$ python3 -q
>>> import numpy as np
>>> from numpy import linalg as LA
>>> np.set_printoptions(suppress=True, linewidth=140)
>>> rng = np.random.default_rng(388425)
>>> X = np.triu(rng.random((4, 4)) < 0.6, 1).astype(int)
>>> X = X + X.T
>>> print(X)
[[0 0 1 0]
 [0 0 0 0]
 [1 0 0 1]
 [0 0 1 0]]
>>> U, sig, vt = LA.svd(X)
>>> vecs = vt[:(sig > 1e-8).sum()]
>>> x = X[3] + 4 * X[0] + rng.integers(2) * np.eye(4)[2]
>>> print(x)
[0. 0. 5. 0.]
>>> print(np.round(vecs.T @ vecs, 2))
[[0.5 0.  0.  0.5]
 [0.  0.  0.  0. ]
 [0.  0.  1.  0. ]
 [0.5 0.  0.  0.5]]
>>> np.round(LA.norm(x - vecs.T @ vecs @ x), 2)
np.float64(0.0)
>>> np.allclose(vecs.T @ vecs @ x, x)
True
>>> w, vecs = LA.eigvalsh(X)
Traceback (most recent call last):
  File "<python-input-14>", line 1, in <module>
    w, vecs = LA.eigvalsh(X)
    ^^^^^^^
ValueError: too many values to unpack (expected 2)
>>> w, vecs = LA.eigh(X)
>>> w.sum(), np.trace(X)
(np.float64(0.0), np.int64(0))
>>> print(w.round(2) + 0)
[-1.41  0.    0.    1.41]
>>> np.round(vecs @ np.diag(w) @ vecs.T, 2) + 0
array([[0., 0., 1., 0.],
       [0., 0., 0., 0.],
       [1., 0., 0., 1.],
       [0., 0., 1., 0.]])
>>> print(np.round(LA.eigvalsh(X + 5 * np.eye(4)), 2))
[3.59 5.   5.   6.41]
>>> print(np.round(LA.svd(X, compute_uv=False), 2))
[1.41 1.41 0.   0.  ]
>>> print(np.round(vecs.T @ vecs, 2) + 0)
[[1. 0. 0. 0.]
 [0. 1. 0. 0.]
 [0. 0. 1. 0.]
 [0. 0. 0. 1.]]
>>> np.round(vecs.T @ X @ vecs, 2) + 0
array([[-1.41,  0.  ,  0.  ,  0.  ],
       [ 0.  ,  0.  ,  0.  ,  0.  ],
       [ 0.  ,  0.  ,  0.  ,  0.  ],
       [ 0.  ,  0.  ,  0.  ,  1.41]])
>>> (w > 1e-8).sum(), (w < -1e-8).sum()
(np.int64(1), np.int64(1))
>>> U, sig, vt = LA.svd(X)
>>> print(sig.round(2))
[1.41 1.41 0.   0.  ]
>>> B = U[:, :2] @ np.diag(sig[:2]) @ vt[:2]
>>> round(LA.norm(X - B, 2), 2), sig[2]
(np.float64(0.0), np.float64(0.0))
>>> print(round(np.abs(X - B).max(), 2))
0.0
>>> round(float(LA.norm(X - B) / LA.norm(X)), 2)
0.0
>>> M = np.loadtxt("mat.csv", delimiter=",")
>>> M.round(2)
array([[0.69, 0.42, 0.14, 0.14],
       [0.42, 0.25, 0.08, 0.08],
       [0.14, 0.08, 0.03, 0.03],
       [0.14, 0.08, 0.03, 0.03]])
>>> x = np.array([-5, 6, -6, 3])
>>> np.trace(M)
np.float64(1.0)
>>> print(np.round(LA.eigvalsh(2 * M - np.eye(4)), 2))
[-1. -1. -1.  1.]
>>> np.argsort(-LA.norm(M, axis=0).round(6), kind="stable")[:3]
array([0, 1, 2])
>>> round(LA.norm(M, 2) / LA.norm(M), 2)
np.float64(1.0)
>>> arr = np.load("sample8.npy")
>>> arr
array([[ 1.77,  2.42],
       [ 2.42, -1.77]])
>>> round(LA.eigvalsh(arr).min(), 2)
np.float64(-3.0)
>>> np.all(LA.eigvalsh(arr) > 0)
np.False_
>>> [round(float(LA.det(arr[:i, :i])), 2) + 0 for i in range(1, 3)]
[1.77, -8.99]
>>> np.trace(X @ X @ X) // 6
np.int64(0)
>>> X.sum(axis=0)
array([1, 0, 2, 1])
>>> np.argwhere(np.triu(X))
array([[0, 2],
       [2, 3]])
>>> X @ X
array([[1, 0, 0, 1],
       [0, 0, 0, 0],
       [0, 0, 2, 0],
       [1, 0, 0, 1]])
>>> Lm = np.diag(X.sum(axis=1)) - X
>>> print(Lm @ np.ones(4))
[0. 0. 0. 0.]
>>> round(LA.det(Lm[1:, 1:]))
0
>>> z = rng.permutation(4)
>>> z
array([2, 0, 3, 1])
>>> B = M[z][:, z]
>>> round(float(LA.det(B)), 2), round(float(LA.det(M[z])), 2)
(0.0, -0.0)
>>> Q, R = LA.qr(arr)
>>> R.round(2) + 0
array([[-3.,  0.],
       [ 0., -3.]])
>>> round(abs(R[0, 0]), 2), round(LA.norm(arr[:, 0]), 2)
(np.float64(3.0), np.float64(3.0))
>>> round(float(np.trace(Q @ Q.T)), 2)
2.0
>>> Q.shape, R.shape
((2, 2), (2, 2))
